$ python -q
>>> import numpy as np
>>> import numpy.linalg as la
>>> np.set_printoptions(precision=3, suppress=True, linewidth=100, floatmode="fixed")
>>> def rnd(a):
...     return np.round(a, 3) + 0
... 
>>> arr = np.load("m.npy")
>>> print(arr)
[[-1 -1  0]
 [ 0 -1 -1]
 [-1  0 -1]]
>>> print(np.diff(arr, axis=0))
[[ 1  0 -1]
 [-1  1  0]]
>>> print(np.count_nonzero(arr))
6
>>> print(arr.shape)
(3, 3)
>>> print(arr.sum(axis=0))
[-2 -2 -2]
>>> print(arr.sum(axis=1))
[-2 -2 -2]
>>> print(la.matrix_rank(arr))
3
>>> print(rnd(arr.mean(axis=0)))
[-0.667 -0.667 -0.667]
>>> vec = np.array([-4, 3, 1])
>>> a = np.maximum(arr @ vec, 0)
>>> print(np.maximum(arr @ (3 * vec), 0))
[3 0 9]
>>> print(arr * (a > 1e-9)[:, None])
[[-1 -1  0]
 [ 0  0  0]
 [-1  0 -1]]
>>> print(np.maximum(arr @ vec, 0) - np.maximum(-arr @ vec, 0))
[ 1 -4  3]
>>> print(arr.T @ a)
[-4 -1 -3]
>>> print(rnd(la.det(arr)))
-2.0
>>> print(np.allclose(arr, arr.T))
False
>>> print(np.trace(arr))
-3
>>> print(np.allclose(arr @ arr.T, arr.T @ arr))
True
>>> print(arr @ (-1.0) ** np.arange(3))
[ 0.000  0.000 -2.000]
>>> print(np.sort(np.abs(np.fft.fft(arr[0]))), rnd(np.sort(la.svd(arr, compute_uv=False))))
[1.000 1.000 2.000] [1.000 1.000 2.000]
>>> print(rnd(np.fft.fft(arr[0])))
[-2.000+0.000j -0.500+0.866j -0.500-0.866j]
>>> m1 = np.load("run12.npy")
>>> print(m1)
[[1 0 0]
 [1 1 0]
 [2 0 2]]
>>> print(la.matrix_power(m1, 3))
[[ 1  0  0]
 [ 3  1  0]
 [14  0  8]]
>>> print(np.allclose(m1, m1.T))
False
>>> print(np.allclose(m1 @ m1.T, m1.T @ m1))
False
>>> print(rnd(la.det(m1)))
2.0
>>> print((m1 - m1.T) / 2)
[[ 0.000 -0.500 -1.000]
 [ 0.500  0.000  0.000]
 [ 1.000  0.000  0.000]]
>>> print(np.trace(m1))
4
>>> print(rnd(np.sort(np.abs(la.eigvals(m1)))))
[1.000 1.000 2.000]
>>> print(m1 @ m1)
[[1 0 0]
 [2 1 0]
 [6 0 4]]
>>> print(rnd(la.eigvals(m1).sum().real))
4.0
>>> print(np.poly(m1))
[ 1.000 -4.000  5.000 -2.000]
>>> print(rnd(la.det(2 * m1)), rnd(la.det(m1)))
16.0 2.0
>>> print(rnd(la.det(m1.T)))
2.0
>>> A = np.tril(np.array([[2, 0, -2, 1], [2, 0, -1, 0], [-2, 2, 2, 1], [2, -1, -1, 0]]), -1) + np.eye(4, dtype=int)
>>> print(A)
[[ 1  0  0  0]
 [ 2  1  0  0]
 [-2  2  1  0]
 [ 2 -1 -1  1]]
>>> O, Rm = la.qr(A)
>>> print(rnd(Rm))
[[-3.606  1.109  1.109 -0.555]
 [ 0.000 -2.184 -0.810  0.176]
 [ 0.000  0.000  0.336 -0.720]
 [ 0.000  0.000  0.000 -0.378]]
>>> print(rnd(O.T @ O))
[[1.000 0.000 0.000 0.000]
 [0.000 1.000 0.000 0.000]
 [0.000 0.000 1.000 0.000]
 [0.000 0.000 0.000 1.000]]
>>> print(O.shape, Rm.shape)
(4, 4) (4, 4)
>>> print(np.allclose(Rm.T @ Rm, A.T @ A))
True
>>> print(rnd(abs(Rm[0, 0])), rnd(la.norm(A[:, 0])))
3.606 3.606
>>> vec = np.array([0, 1, 0, 3])
>>> a = np.maximum(Rm @ vec, 0)
>>> print(rnd(np.tanh(Rm @ vec)))
[-0.504 -0.930 -0.974 -0.812]
>>> print(np.maximum(Rm @ (3 * vec), 0))
[0.000 0.000 0.000 0.000]
>>> print(np.kron(np.eye(2, dtype=int), A))
[[ 1  0  0  0  0  0  0  0]
 [ 2  1  0  0  0  0  0  0]
 [-2  2  1  0  0  0  0  0]
 [ 2 -1 -1  1  0  0  0  0]
 [ 0  0  0  0  1  0  0  0]
 [ 0  0  0  0  2  1  0  0]
 [ 0  0  0  0 -2  2  1  0]
 [ 0  0  0  0  2 -1 -1  1]]
>>> print(np.poly(A))
[ 1.000 -4.000  6.000 -4.000  1.000]
>>> print(rnd(la.det(2 * A)), rnd(la.det(A)))
16.0 1.0
>>> print(rnd(la.det(A.T)))
1.0
>>> print(rnd(la.det(A[::-1])))
1.0
>>> print(np.einsum("ii->", A))
4
>>> proj = np.triu(np.array([[6, -7, -8, 2], [1, 7, -7, -7], [-2, -5, 9, -5], [9, 1, -9, -8]]), 1) + np.eye(4)
>>> out = proj @ A @ la.inv(proj)
>>> print(proj @ A - A @ proj)
[[  6.000 -18.000  -2.000   0.000]
 [  0.000   7.000  23.000  -4.000]
 [-10.000  -9.000   3.000  18.000]
 [  0.000  14.000   9.000 -16.000]]
>>> print(rnd(np.poly(out)))
[ 1.000 -4.000  6.000 -4.000  1.000]
>>> print(rnd(la.det(out)))
1.0
>>> print(np.trace(out), np.trace(A))
4.0 4
>>> X = 5 * np.eye(4) + np.eye(4, k=1)
>>> print(X)
[[5.000 1.000 0.000 0.000]
 [0.000 5.000 1.000 0.000]
 [0.000 0.000 5.000 1.000]
 [0.000 0.000 0.000 5.000]]
>>> evals, evecs = la.eig(X)
>>> print(evals)
[5.000 5.000 5.000 5.000]
>>> print(np.prod(evals))
625.0
>>> print(la.matrix_rank(X - X[0, 0] * np.eye(4)))
3
>>> print(rnd(la.matrix_power(X - np.diag(np.diag(X)), 4)))
[[0.000 0.000 0.000 0.000]
 [0.000 0.000 0.000 0.000]
 [0.000 0.000 0.000 0.000]
 [0.000 0.000 0.000 0.000]]
>>> print(rnd(np.sort(la.eigvals(X))))
[5.000 5.000 5.000 5.000]
>>> print(np.prod(np.diag(X)), rnd(la.det(X)))
625.0 625.0
>>> T = np.stack([X, 4 * X, X[::-1]])
>>> print(la.matrix_rank(T.reshape(3, -1)))
2
>>> print(rnd(la.norm(T, axis=(1, 2))))
[10.149 40.596 10.149]
>>> print(T.shape)
(3, 4, 4)
>>> print(la.matrix_rank(T))
[4 4 4]
>>> print(T.sum(axis=0))
[[25.000  5.000  0.000  5.000]
 [ 0.000 25.000 10.000  1.000]
 [ 0.000  5.000 26.000  5.000]
 [ 5.000  1.000  0.000 25.000]]
>>> print((T @ X.T).shape)
(3, 4, 4)
>>> print(np.einsum("bij,cij->bc", T, T))
[[ 103.000  412.000   10.000]
 [ 412.000 1648.000   40.000]
 [  10.000   40.000  103.000]]
>>> u = np.array([1, 1])
>>> print(np.convolve(X[1], u))
[0.000 5.000 6.000 1.000 0.000]
>>> print(np.cross(X[1, :3], X[3, :3]))
[0.000 0.000 0.000]
>>> print(np.array([np.convolve(row, u, "same") for row in X]))
[[5.000 6.000 1.000 0.000]
 [0.000 5.000 6.000 1.000]
 [0.000 0.000 5.000 6.000]
 [0.000 0.000 0.000 5.000]]
>>> u = np.array([5, 5, 1, 5])
>>> out = X + np.outer(u, np.eye(4)[2])
>>> print(out)
[[5.000 1.000 5.000 0.000]
 [0.000 5.000 6.000 0.000]
 [0.000 0.000 6.000 1.000]
 [0.000 0.000 5.000 5.000]]
>>> print(rnd(la.det(out) / la.det(X)), rnd(1 + la.solve(X, u)[2]))
1.0 1.0
>>> print(la.matrix_rank(out - X))
1
>>> print(la.matrix_rank(la.inv(out) - la.inv(X), tol=1e-8))
1
>>> J = np.array([[-0.1, -0.9, 0.3],
...     [-0.3, -0.1, 0.0],
...     [-1.4, -0.3, 0.5],
...     [-0.8, -1.9, 0.6],
...     [-0.4, 1.8, 0.4],
...     [-0.5, 1.1, -0.6],
...     [-1.4, 0.5, 0.9],
...     [-0.9, 0.2, -1.0],
...     [-0.3, 0.5, -0.2],
...     [0.8, 0.3, 1.3],
...     [0.7, 1.4, -0.1],
...     [-0.5, 0.1, 1.2],
...     [0.3, -0.6, 1.5],
...     [1.3, -0.4, -0.9],
...     [-0.4, -1.4, -1.5],
...     [0.3, 0.2, 0.2],
...     [-1.7, 1.8, -0.2],
...     [0.2, 0.2, -0.9],
...     [1.0, 0.1, -0.7],
...     [1.2, 1.2, -0.2],
...     [0.2, -0.6, 2.2]])
>>> rng = np.random.default_rng(5990)
>>> J[:, 1] = 2 * J[:, 0] + 0.3 * rng.normal(size=21)
>>> print(rnd(J))
[[-0.100 -0.627  0.300]
 [-0.300 -0.788  0.000]
 [-1.400 -2.359  0.500]
 [-0.800 -1.849  0.600]
 [-0.400 -0.969  0.400]
 [-0.500 -1.050 -0.600]
 [-1.400 -2.481  0.900]
 [-0.900 -2.120 -1.000]
 [-0.300 -0.631 -0.200]
 [ 0.800  1.610  1.300]
 [ 0.700  1.564 -0.100]
 [-0.500 -1.461  1.200]
 [ 0.300  0.051  1.500]
 [ 1.300  2.597 -0.900]
 [-0.400 -1.740 -1.500]
 [ 0.300  0.561  0.200]
 [-1.700 -3.438 -0.200]
 [ 0.200  0.187 -0.900]
 [ 1.000  1.865 -0.700]
 [ 1.200  2.271 -0.200]
 [ 0.200  0.720  2.200]]
>>> vec = np.array([2, -2, 0])
>>> print(rnd(J @ np.eye(3)[1]))
[-0.627 -0.788 -2.359 -1.849 -0.969 -1.050 -2.481 -2.120 -0.631  1.610  1.564 -1.461  0.051  2.597
 -1.740  0.561 -3.438  0.187  1.865  2.271  0.720]
>>> print(np.sign((J @ vec).round(6)))
[ 1.000  1.000  1.000  1.000  1.000  1.000  1.000  1.000  1.000 -1.000 -1.000  1.000  1.000 -1.000
  1.000 -1.000  1.000  1.000 -1.000 -1.000 -1.000]
>>> print(la.norm(J @ vec) <= la.norm(J, 2) * la.norm(vec) + 1e-9)
True
